In [1]: import numpy as np

In [2]: import numpy.linalg as la

In [3]: np.set_printoptions(precision=3, suppress=True, linewidth=140)

In [4]: mat = np.array([[1, 0, 3, -1, -3], [-1, -1, 3, 2, 2], [-2, -1, -2, -1, -1]])

In [5]: mat[-1] = mat[0] + 2 * mat[1]

In [6]: mat
Out[6]: 
array([[ 1,  0,  3, -1, -3],
       [-1, -1,  3,  2,  2],
       [-1, -2,  9,  3,  1]])

In [7]: # null space of dimension 3

In [8]: la.norm(mat, axis=1).argmax()
Out[8]: np.int64(2)

In [9]: round(float(la.norm(mat, 2)), 3)
Out[9]: 10.734

In [10]: la.norm(mat, axis=0)
Out[10]: array([1.732, 2.236, 9.95 , 3.742, 3.742])

In [11]: np.round(la.norm(mat[2], 1), 3), round(la.norm(mat[2], np.inf), 3)
Out[11]: (np.float64(16.0), np.float64(9.0))

In [12]: mat[2] @ mat[0]
Out[12]: np.int64(20)

In [13]: F = np.load("a.npy")

In [14]: F
Out[14]: 
array([[ 0.155,  0.388, -0.421,  0.084],
       [-1.38 , -5.859,  4.47 ,  0.007],
       [-0.505, -2.224,  1.629,  0.084],
       [ 1.284,  4.835, -3.388, -0.104],
       [-0.628, -2.22 ,  1.67 , -0.138],
       [ 0.544,  2.01 , -1.803,  0.028],
       [ 2.071,  8.273, -6.113, -0.139],
       [-0.639, -2.433,  1.82 , -0.117],
       [-0.68 , -2.5  ,  1.777, -0.017],
       [-0.402, -0.89 ,  0.463, -0.025],
       [ 1.11 ,  3.979, -3.083, -0.031],
       [ 2.49 ,  9.446, -6.885,  0.083],
       [-1.51 , -5.523,  3.95 ,  0.056],
       [-0.966, -4.013,  2.776,  0.095],
       [-0.067, -0.741,  0.395,  0.042],
       [ 2.048,  8.707, -6.365, -0.14 ]])

In [15]: Xs = (F - F.mean(axis=0)) / F.std(axis=0)

In [16]: Xs.std(axis=0)
Out[16]: array([1., 1., 1., 1.])

In [17]: coef = la.lstsq(np.delete(Xs, 2, axis=1), Xs[:, 2])[0]

In [18]: round(1 - np.var(Xs[:, 2] - np.delete(Xs, 2, axis=1) @ coef), 3)
Out[18]: np.float64(0.999)

In [19]: coef
Out[19]: array([ 0.174, -1.18 , -0.022])
